In [1]: import numpy as np

In [2]: np.set_printoptions(precision=3, suppress=True, linewidth=100, floatmode="fixed")

In [3]: def rd(a):
   ...:     return np.round(a, 3) + 0
   ...: 

In [4]: A = np.diag(np.array([0, -2, -1, 2])) + 2 * np.eye(4, k=1) + 2 * np.eye(4, k=-1)

In [5]: A
Out[5]: 
array([[ 0.000,  2.000,  0.000,  0.000],
       [ 2.000, -2.000,  2.000,  0.000],
       [ 0.000,  2.000, -1.000,  2.000],
       [ 0.000,  0.000,  2.000,  2.000]])

In [6]: vals, vecs = np.linalg.eigh(A)

In [7]: rd(vecs @ np.diag(vals) @ vecs.T)
Out[7]: 
array([[ 0.000,  2.000,  0.000,  0.000],
       [ 2.000, -2.000,  2.000,  0.000],
       [ 0.000,  2.000, -1.000,  2.000],
       [ 0.000,  0.000,  2.000,  2.000]])

In [8]: rd(np.linalg.eigvalsh(A @ A))
Out[8]: array([ 1.528,  1.883, 10.472, 19.117])

In [9]: np.unique(vals.round(6) + 0, return_counts=True)[1]
Out[9]: array([1, 1, 1, 1])

In [10]: np.einsum("ij,ji->", A, A)
Out[10]: np.float64(33.0)

In [11]: rd(np.linalg.eigvals(A))
Out[11]: array([-4.372, -1.236,  1.372,  3.236])

In [12]: rd(np.linalg.eigvals(A).sum().real)
Out[12]: np.float64(-1.0)

In [13]: np.kron(np.eye(2, dtype=int), A)
Out[13]: 
array([[ 0.000,  2.000,  0.000,  0.000,  0.000,  0.000,  0.000,  0.000],
       [ 2.000, -2.000,  2.000,  0.000,  0.000, -0.000,  0.000,  0.000],
       [ 0.000,  2.000, -1.000,  2.000,  0.000,  0.000, -0.000,  0.000],
       [ 0.000,  0.000,  2.000,  2.000,  0.000,  0.000,  0.000,  0.000],
       [ 0.000,  0.000,  0.000,  0.000,  0.000,  2.000,  0.000,  0.000],
       [ 0.000, -0.000,  0.000,  0.000,  2.000, -2.000,  2.000,  0.000],
       [ 0.000,  0.000, -0.000,  0.000,  0.000,  2.000, -1.000,  2.000],
       [ 0.000,  0.000,  0.000,  0.000,  0.000,  0.000,  2.000,  2.000]])

In [14]: rd(np.linalg.det(A[::-1]))
Out[14]: np.float64(24.0)

In [15]: [round(float(np.linalg.det(A[:i, :i])), 2) + 0 for i in range(1, 5)]
Out[15]: [0.0, -4.0, 4.0, 24.0]

In [16]: np.all(np.linalg.eigvalsh(A) > 0)
Out[16]: np.False_

In [17]: def softmax(z):
    ...:     e = np.exp(z - z.max(axis=-1, keepdims=True))
    ...:     return e / e.sum(axis=-1, keepdims=True)
    ...: 

In [18]: rd(softmax(A[3] + 2))
Out[18]: array([0.060, 0.060, 0.440, 0.440])

In [19]: rd(softmax(A).sum(axis=1))
Out[19]: array([1.000, 1.000, 1.000, 1.000])

In [20]: rd(softmax(10 * A[3]))
Out[20]: array([0.000, 0.000, 0.500, 0.500])

In [21]: att = A @ A.T / np.sqrt(4)

In [22]: rd(softmax(att))
Out[22]: 
array([[0.464, 0.009, 0.464, 0.063],
       [0.000, 0.982, 0.000, 0.018],
       [0.074, 0.000, 0.899, 0.027],
       [0.015, 0.112, 0.041, 0.831]])

In [23]: F = np.array([[0.01, 0.05, 0.05, 0.07],
    ...:     [0.05, 0.25, 0.25, 0.35],
    ...:     [0.05, 0.25, 0.25, 0.35],
    ...:     [0.07, 0.35, 0.35, 0.49]])

In [24]: # row 2 repeats row 1

In [25]: vals, vecs = np.linalg.eigh(F)

In [26]: rd(vecs.T @ F @ vecs)
Out[26]: 
array([[0.000, 0.000, 0.000, 0.000],
       [0.000, 0.000, 0.000, 0.000],
       [0.000, 0.000, 0.000, 0.000],
       [0.000, 0.000, 0.000, 1.000]])

In [27]: rd(vecs.T @ vecs)
Out[27]: 
array([[1.000, 0.000, 0.000, 0.000],
       [0.000, 1.000, 0.000, 0.000],
       [0.000, 0.000, 1.000, 0.000],
       [0.000, 0.000, 0.000, 1.000]])

In [28]: rd(np.linalg.svd(F, compute_uv=False))
Out[28]: array([1.000, 0.000, 0.000, 0.000])

In [29]: (vals > 1e-8).sum(), (vals < -1e-8).sum()
Out[29]: (np.int64(1), np.int64(0))

In [30]: rd(np.abs(vecs[:, -1]))
Out[30]: array([0.100, 0.500, 0.500, 0.700])

In [31]: rd(vecs @ np.diag(vals) @ vecs.T)
Out[31]: 
array([[0.010, 0.050, 0.050, 0.070],
       [0.050, 0.250, 0.250, 0.350],
       [0.050, 0.250, 0.250, 0.350],
       [0.070, 0.350, 0.350, 0.490]])

In [32]: G = F.T @ F

In [33]: rd(np.linalg.eigvalsh(G)[::-1])
Out[33]: array([1.000, 0.000, 0.000, 0.000])

In [34]: rd(np.linalg.svd(F, compute_uv=False) ** 2)
Out[34]: array([1.000, 0.000, 0.000, 0.000])

In [35]: (F @ F.T).shape
Out[35]: (4, 4)

In [36]: np.allclose(G, G.T)
Out[36]: True

In [37]: np.trace(G), (F ** 2).sum()
Out[37]: (np.float64(1.0), np.float64(1.0))

In [38]: P = np.triu(np.array([[2, 1, 5, 0], [3, 0, -1, 3], [-3, 3, 3, -2], [2, 3, -5, -5]]), 1) + np.eye(4)

In [39]: Y = P @ A @ np.linalg.inv(P)

In [40]: np.linalg.matrix_rank(Y)
Out[40]: np.int64(4)

In [41]: rng = np.random.default_rng(8)

In [42]: z = rng.permutation(4)

In [43]: Y = A[:, z] * rng.choice([-1, 1], 4)

In [44]: Y
Out[44]: 
array([[ 0.000, -2.000, -0.000,  0.000],
       [ 0.000,  2.000, -2.000,  2.000],
       [ 2.000, -2.000,  1.000,  0.000],
       [ 2.000, -0.000, -2.000,  0.000]])

In [45]: left, _, VT = np.linalg.svd(A.T @ Y)

In [46]: rd(left @ VT)
Out[46]: 
array([[ 0.000,  0.000,  0.000,  1.000],
       [ 0.000, -1.000,  0.000,  0.000],
       [ 0.000,  0.000, -1.000,  0.000],
       [ 1.000,  0.000,  0.000,  0.000]])

In [47]: mat = np.load("sample18.npy")

In [48]: mat
Out[48]: 
array([[1.000, 0.700, 0.490, 0.343, 0.240, 0.168],
       [0.700, 1.000, 0.700, 0.490, 0.343, 0.240],
       [0.490, 0.700, 1.000, 0.700, 0.490, 0.343],
       [0.343, 0.490, 0.700, 1.000, 0.700, 0.490],
       [0.240, 0.343, 0.490, 0.700, 1.000, 0.700],
       [0.168, 0.240, 0.343, 0.490, 0.700, 1.000]])

In [49]: vals, vecs = np.linalg.eigh(mat)

In [50]: vec = np.array([-2, 0, 2, 2, 1, -2])

In [51]: rd(vecs * np.maximum(vals, 0) @ vecs.T)
Out[51]: 
array([[1.000, 0.700, 0.490, 0.343, 0.240, 0.168],
       [0.700, 1.000, 0.700, 0.490, 0.343, 0.240],
       [0.490, 0.700, 1.000, 0.700, 0.490, 0.343],
       [0.343, 0.490, 0.700, 1.000, 0.700, 0.490],
       [0.240, 0.343, 0.490, 0.700, 1.000, 0.700],
       [0.168, 0.240, 0.343, 0.490, 0.700, 1.000]])

In [52]: rd(np.linalg.eigvalsh(mat[1:, 1:]))
Out[52]: array([0.193, 0.257, 0.434, 1.013, 3.103])

In [53]: rd(vec @ mat @ vec / (vec @ vec)), rd(vals[0]), rd(vals[-1])
Out[53]: (np.float64(0.683), np.float64(0.188), np.float64(3.417))

In [54]: vals, vecs = np.linalg.eigh(mat)

In [55]: vals.sum(), np.trace(mat)
Out[55]: (np.float64(6.0), np.float64(6.0))

In [56]: np.abs(vecs[:, -1]).round(6).argmax()
Out[56]: np.int64(2)

In [57]: rd(np.linalg.eigvalsh(mat + 4 * np.eye(6)))
Out[57]: array([4.188, 4.229, 4.325, 4.566, 5.276, 7.417])

In [58]: (vals > 1e-8).sum(), (vals < -1e-8).sum()
Out[58]: (np.int64(6), np.int64(0))

In [59]: Lm = np.linalg.cholesky(mat)

In [60]: rd(Lm)
Out[60]: 
array([[1.000, 0.000, 0.000, 0.000, 0.000, 0.000],
       [0.700, 0.714, 0.000, 0.000, 0.000, 0.000],
       [0.490, 0.500, 0.714, 0.000, 0.000, 0.000],
       [0.343, 0.350, 0.500, 0.714, 0.000, 0.000],
       [0.240, 0.245, 0.350, 0.500, 0.714, 0.000],
       [0.168, 0.171, 0.245, 0.350, 0.500, 0.714]])

In [61]: rd(Lm @ Lm.T)
Out[61]: 
array([[1.000, 0.700, 0.490, 0.343, 0.240, 0.168],
       [0.700, 1.000, 0.700, 0.490, 0.343, 0.240],
       [0.490, 0.700, 1.000, 0.700, 0.490, 0.343],
       [0.343, 0.490, 0.700, 1.000, 0.700, 0.490],
       [0.240, 0.343, 0.490, 0.700, 1.000, 0.700],
       [0.168, 0.240, 0.343, 0.490, 0.700, 1.000]])

In [62]: M = np.load("x.npy")

In [63]: rd(M)
Out[63]: 
array([[  5.685,  -1.800,   5.747,   3.069,  -1.601],
       [ -0.854,   3.033,  -7.547,  -7.410,   1.480],
       [ -0.930,   9.834, -11.934,  -0.109,  -3.055],
       [  3.245,   6.023,  -0.223,  12.900,  -5.322],
       [  2.169,   4.595,  -2.910,   3.858,  -2.767],
       [  1.696,  -2.352,   7.345,  12.135,   0.506],
       [  0.651,   0.913,  -0.210,   3.266,   0.413],
       [  5.296,  -0.864,   3.351,   0.077,  -1.515],
       [  1.745,   6.959,  -6.075,   2.824,  -3.667],
       [  1.885,  -1.846,   2.098,  -0.286,   1.471],
       [  3.394,   6.146,  -1.302,  10.217,  -5.197],
       [  0.336,   5.894,  -5.811,   2.890,  -2.091],
       [  2.229,  -0.564,   0.873,  -0.514,   0.543],
       [  2.738,   5.461,  -5.988,  -2.626,  -2.928],
       [ -3.753,   4.406,  -8.467,  -1.357,   2.085],
       [  2.124,   3.046,  -0.512,   5.894,  -2.101],
       [  2.080,   3.413,  -1.480,   4.470,  -2.116]])

In [64]: # rank 4

In [65]: cen = M - M.mean(axis=0)

In [66]: left, s, VT = np.linalg.svd(cen, full_matrices=False)

In [67]: rd(VT[0] * np.sign(VT[0, np.abs(VT[0]).argmax()]))
Out[67]: array([ 0.225, -0.343,  0.721,  0.558, -0.030])

In [68]: rd((s ** 2).sum() ** 2 / (s ** 4).sum())
Out[68]: np.float64(2.096)

In [69]: np.abs(VT[0]).argmax()
Out[69]: np.int64(2)

In [70]: rd(s ** 2 / (s ** 2).sum())
Out[70]: array([0.605, 0.326, 0.069, 0.000, 0.000])

In [71]: np.linalg.matrix_rank(cen)
Out[71]: np.int64(3)

In [72]: cen = M - M.mean(axis=0)

In [73]: vecs = np.linalg.svd(cen)[2][:4]

In [74]: Y = cen - cen @ vecs.T @ vecs

In [75]: rd(np.cov(cen @ vecs.T, rowvar=False))
Out[75]: 
array([[47.146,  0.000,  0.000,  0.000],
       [ 0.000, 25.404,  0.000,  0.000],
       [ 0.000,  0.000,  5.377,  0.000],
       [ 0.000,  0.000,  0.000,  0.000]])

In [76]: rd(np.diag(vecs.T @ vecs))
Out[76]: array([0.569, 0.970, 0.802, 0.946, 0.714])

In [77]: rd((cen @ vecs.T).std(axis=0))
Out[77]: array([6.661, 4.890, 2.250, 0.000])

In [78]: np.linalg.norm(Y, axis=1).round(6).argmax()
Out[78]: np.int64(0)

In [79]: arr = np.loadtxt("out13.csv", delimiter=",")

In [80]: arr
Out[80]: 
array([[-1.000,  2.000,  3.000,  0.000, -3.000],
       [-1.000, -1.000,  2.000, -1.000,  3.000],
       [ 3.000, -1.000, -2.000,  0.000, -2.000],
       [ 3.000,  3.000,  0.000, -1.000, -3.000],
       [-2.000, -1.000,  0.000,  0.000,  3.000]])

In [81]: Y = arr / np.linalg.norm(arr, axis=1, keepdims=True)

In [82]: G = Y @ Y.T

In [83]: rd(G[0])
Out[83]: array([ 1.000, -0.209, -0.246,  0.473, -0.502])

In [84]: (np.abs(G) > 0.9).astype(int)
Out[84]: 
array([[1, 0, 0, 0, 0],
       [0, 1, 0, 0, 0],
       [0, 0, 1, 0, 0],
       [0, 0, 0, 1, 1],
       [0, 0, 0, 1, 1]])

In [85]: rd(np.linalg.norm(Y, axis=1))
Out[85]: array([1.000, 1.000, 1.000, 1.000, 1.000])

In [86]: O, R = np.linalg.qr(arr)

In [87]: rd(abs(R[0, 0])), rd(np.linalg.norm(arr[:, 0]))
Out[87]: (np.float64(4.899), np.float64(4.899))

In [88]: rd(np.linalg.norm(arr, 2) / np.linalg.norm(arr))
Out[88]: np.float64(0.799)

In [89]: np.linalg.matrix_rank(arr, rtol=0.1)
Out[89]: np.int64(4)

In [90]: rd(np.abs(np.linalg.svd(arr)[2][-1]))
Out[90]: array([0.390, 0.139, 0.285, 0.823, 0.264])

In [91]: [round(float(x), 3) for x in np.linalg.svd(arr, compute_uv=False)[:3]]
Out[91]: [7.948, 5.205, 2.435]

In [92]: round(np.log10(np.linalg.cond(arr)))
Out[92]: 2

In [93]: np.argsort(-np.linalg.norm(arr, axis=0).round(6), kind="stable")[:3]
Out[93]: array([4, 0, 2])

In [94]: vec = np.array([1, 1, 0, 1, -2])

In [95]: rhs = arr @ vec

In [96]: coef, lr = np.zeros(5), 1 / np.linalg.norm(arr, 2) ** 2

In [97]: for i in range(20):
    ...:     coef -= lr * arr.T @ (arr @ coef - rhs)
    ...:     if i % 5 == 0: print(i, round(np.linalg.norm(arr @ coef - rhs), 3))
    ...: 
0 1.747
5 0.962
10 0.599
15 0.382

In [98]: rd(np.linalg.cond(arr))
Out[98]: np.float64(51.401)

In [99]: u, g = arr[4], arr[3]

In [100]: u @ g
Out[100]: np.float64(-18.0)

In [101]: pr = (u @ g) / (u @ u) * u

In [102]: np.outer(u, g)
Out[102]: 
array([[-6.000, -6.000, -0.000,  2.000,  6.000],
       [-3.000, -3.000, -0.000,  1.000,  3.000],
       [ 0.000,  0.000,  0.000, -0.000, -0.000],
       [ 0.000,  0.000,  0.000, -0.000, -0.000],
       [ 9.000,  9.000,  0.000, -3.000, -9.000]])

In [103]: np.linalg.matrix_rank(np.outer(u, g))
Out[103]: np.int64(1)

In [104]: E = np.load("case2.npy")

In [105]: E
Out[105]: 
array([[  0,   0,   0,   0],
       [ -1,  -9,   2,   2],
       [ -4,   5,  10,  13],
       [ -1,   9,   2,   7],
       [ -1,   9,   2,   7],
       [ -1,   9,   2,   7],
       [  0,   0,   0,   0],
       [ -1,   9,   2,   7],
       [  4,  -4,  16,  -3],
       [  0,   0,   0,   0],
       [  7,   0,   8,  -9],
       [  7,   0,   8,  -9],
       [  6,   9,  10,  -2],
       [  0,   0,   0,   0],
       [  4,  -4,  16,  -3],
       [ -1,   9,   2,   7],
       [ -1,  -9,   2,   2],
       [  0,   0,   0,   0],
       [  7,   0,   8,  -9],
       [ -1,  -9,   2,   2],
       [  0,   0,   0,   0],
       [ -1,  -9,   2,   2],
       [ -2,   0,   4,   9],
       [ -3,  -4,   8,   6],
       [  7,   0,   8,  -9],
       [ -1,   9,   2,   7],
       [ -1,  -9,   2,   2],
       [ -1,  -9,   2,   2],
       [ -4, -13,  10,   8],
       [  0,   0,   0,   0]])

In [106]: # row 4 repeats row 3

In [107]: vec = np.array([2, 3, -2, -9])

In [108]: rhs = E @ vec

In [109]: rd(np.linalg.pinv(E) @ E)
Out[109]: 
array([[1.000, 0.000, 0.000, 0.000],
       [0.000, 1.000, 0.000, 0.000],
       [0.000, 0.000, 1.000, 0.000],
       [0.000, 0.000, 0.000, 1.000]])

In [110]: rd(np.linalg.solve(E.T @ E, E.T @ rhs))
Out[110]: array([ 2.000,  3.000, -2.000, -9.000])

In [111]: rhs = rhs + 0.3 * rng.normal(size=30)

In [112]: rd(rhs)
Out[112]: 
array([  -0.694,  -51.057, -130.287,  -41.732,  -41.713,  -41.582,    0.230,  -42.016,   -8.742,
          0.452,   78.804,   79.183,   36.987,    0.432,   -9.251,  -42.090,  -50.891,    0.077,
         78.508,  -50.892,   -0.036,  -51.072,  -93.047,  -87.934,   78.455,  -41.534,  -51.258,
        -51.672, -139.025,    0.437])

In [113]: coef, *_ = np.linalg.lstsq(E, rhs)

In [114]: rd(coef)
Out[114]: array([ 1.957,  3.018, -1.996, -9.010])

In [115]: coef.round()
Out[115]: array([ 2.000,  3.000, -2.000, -9.000])

In [116]: [round(float(np.linalg.norm(np.linalg.solve(E.T @ E + lam * np.eye(4), E.T @ rhs))), 2) for lam in (0, 1, 10, 100)]
Out[116]: [9.91, 9.86, 9.65, 8.88]

In [117]: rd(E.T @ (rhs - E @ coef))
Out[117]: array([0.000, 0.000, 0.000, 0.000])
